In [1]: import numpy as np

In [2]: from numpy import linalg as LA

In [3]: np.set_printoptions(suppress=True, linewidth=140)

In [4]: O, _ = LA.qr(np.array([[-0.2, 0.6, -1.1, -2.1],
   ...:     [-0.2, -0.6, 0.0, 0.8],
   ...:     [0.5, 1.9, 0.0, -0.6],
   ...:     [-0.3, -1.1, 0.7, -0.1]]))

In [5]: w = np.array([-3, -2, -9, 8])

In [6]: A = O @ np.diag(w) @ O.T

In [7]: A.round(2)
Out[7]: 
array([[-1.99, -1.11,  0.08,  0.2 ],
       [-1.11,  6.94,  2.41, -1.87],
       [ 0.08,  2.41, -3.87, -3.12],
       [ 0.2 , -1.87, -3.12, -7.09]])

In [8]: round(float(LA.eigvalsh(A).min()), 2)
Out[8]: -9.0

In [9]: np.all(LA.eigvalsh(A) > 0)
Out[9]: np.False_

In [10]: [round(float(LA.det(A[:i, :i])), 2) + 0 for i in range(1, 5)]
Out[10]: [-1.99, -15.02, 69.23, -432.0]

In [11]: w, vecs = LA.eig(A)

In [12]: w.round(2)
Out[12]: array([ 8., -2., -3., -9.])

In [13]: round(np.prod(w), 2)
Out[13]: np.float64(-432.0)

In [14]: np.round(np.sort(LA.eigvals(A @ A)), 2)
Out[14]: array([ 4.,  9., 64., 81.])

In [15]: rng = np.random.default_rng(46)

In [16]: z = rng.permutation(4)

In [17]: A2 = A[:, z] * rng.choice([-1, 1], 4)

In [18]: A2.round(2)
Out[18]: 
array([[-1.99,  1.11, -0.08,  0.2 ],
       [-1.11, -6.94, -2.41, -1.87],
       [ 0.08, -2.41,  3.87, -3.12],
       [ 0.2 ,  1.87,  3.12, -7.09]])

In [19]: Uu, _, Vh = LA.svd(A.T @ A2)

In [20]: z
Out[20]: array([0, 1, 2, 3])

In [21]: np.round(Uu @ Vh, 2) + 0
Out[21]: 
array([[ 1.,  0.,  0.,  0.],
       [ 0., -1.,  0.,  0.],
       [ 0.,  0., -1.,  0.],
       [ 0.,  0.,  0.,  1.]])

In [22]: W = np.array([[0, -1, 0, 0, 2, -2],
    ...:     [2, 1, -1, 1, 0, -2],
    ...:     [2, 2, -2, -1, 1, 2],
    ...:     [-2, 2, -1, -1, 1, -1]])

In [23]: beta = np.array([-1, 1, 2, 0, -1, -2])

In [24]: hid = np.maximum(A @ W + beta, 0)

In [25]: (hid > 0).mean(axis=0)
Out[25]: array([0.75, 0.5 , 0.75, 0.75, 0.  , 0.5 ])

In [26]: (hid > 0).astype(int)
Out[26]: 
array([[0, 1, 1, 0, 0, 1],
       [1, 1, 0, 1, 0, 0],
       [1, 0, 1, 1, 0, 0],
       [1, 0, 1, 1, 0, 1]])

In [27]: Z = np.array([[1, 3], [-1, -2], [-2, 0], [-3, -1], [-3, 3], [0, 2]])

In [28]: W @ Z
Out[28]: 
array([[-5,  4],
       [ 0, -1],
       [ 4, 10],
       [-2, -8]])
